% python3 -q
>>> import numpy as np
>>> np.set_printoptions(precision=1, suppress=True, linewidth=140, legacy="1.25")
>>> W0 = np.load("layer10.npy")
>>> W0
array([[-14., -16.,   4.,  10.],
       [ 12.,  12.,  -4.,  -8.],
       [-12., -16.,   2.,  10.],
       [ 12.,  12.,  -4.,  -8.]])
>>> r = np.linalg.matrix_rank(W0)
>>> r
3
>>> null = np.linalg.svd(W0)[2][r:].T
>>> np.round(null[:, 0] / null[np.abs(null[:, 0]).round(6).argmax(), 0], 1) + 0
array([1., 0., 1., 1.])
>>> np.round(null @ null.T, 1) + 0
array([[0.3, 0. , 0.3, 0.3],
       [0. , 0. , 0. , 0. ],
       [0.3, 0. , 0.3, 0.3],
       [0.3, 0. , 0.3, 0.3]])
>>> [int(np.linalg.matrix_rank(W0[:, :j + 1])) for j in range(4)]
[1, 2, 3, 3]
>>> np.allclose(W0 @ null, 0)
True
>>> round(float(np.trace(np.linalg.pinv(W0) @ W0)), 1)
3.0
>>> np.unique(W0.round(6), axis=0).shape
(3, 4)
>>> np.abs(np.diag(np.linalg.qr(W0)[1])) > 1e-9
array([ True,  True,  True, False])
>>> B = np.array([[1, -2, 5, 5, 3, 5, 4, -3, 4],
...     [0, 4, 1, -5, -1, -4, 1, 4, 2],
...     [5, 4, 5, -2, 0, -1, -3, -5, 1],
...     [0, -4, -3, 5, 5, 5, 5, 1, -2],
...     [-3, -4, 5, 5, 0, 0, 4, -1, 3],
...     [-3, -1, 5, 3, 3, 2, -4, -1, -3],
...     [-1, 1, -5, 5, -4, -1, 1, 2, 1],
...     [-4, 5, 2, -3, 1, -5, 3, -2, 2],
...     [-1, 4, -5, -4, -5, -4, -3, 5, 3]])
>>> data = B - B.T
>>> data
array([[ 0, -2,  0,  5,  6,  8,  5,  1,  5],
       [ 2,  0, -3, -1,  3, -3,  0, -1, -2],
       [ 0,  3,  0,  1, -5, -6,  2, -7,  6],
       [-5,  1, -1,  0,  0,  2,  0,  4,  2],
       [-6, -3,  5,  0,  0, -3,  8, -2,  8],
       [-8,  3,  6, -2,  3,  0, -3,  4,  1],
       [-5,  0, -2,  0, -8,  3,  0, -1,  4],
       [-1,  1,  7, -4,  2, -4,  1,  0, -3],
       [-5,  2, -6, -2, -8, -1, -4,  3,  0]])
>>> U, s, Vt = np.linalg.svd(data)
>>> np.argmax(s[:-1] / (s[1:] + 1e-6)) + 1
8
>>> B = U[:, :8] @ np.diag(s[:8]) @ Vt[:8]
>>> np.linalg.matrix_rank(B)
8
>>> round(float(np.linalg.norm(data - B) / np.linalg.norm(data)), 1)
0.0
>>> B.round(1) + 0
array([[ 0., -2.,  0.,  5.,  6.,  8.,  5.,  1.,  5.],
       [ 2.,  0., -3., -1.,  3., -3.,  0., -1., -2.],
       [ 0.,  3.,  0.,  1., -5., -6.,  2., -7.,  6.],
       [-5.,  1., -1.,  0.,  0.,  2.,  0.,  4.,  2.],
       [-6., -3.,  5.,  0.,  0., -3.,  8., -2.,  8.],
       [-8.,  3.,  6., -2.,  3.,  0., -3.,  4.,  1.],
       [-5.,  0., -2.,  0., -8.,  3.,  0., -1.,  4.],
       [-1.,  1.,  7., -4.,  2., -4.,  1.,  0., -3.],
       [-5.,  2., -6., -2., -8., -1., -4.,  3.,  0.]])
>>> round(np.linalg.norm(data - B, 2), 1), round(float(s[8]), 1)
(0.0, 0.0)
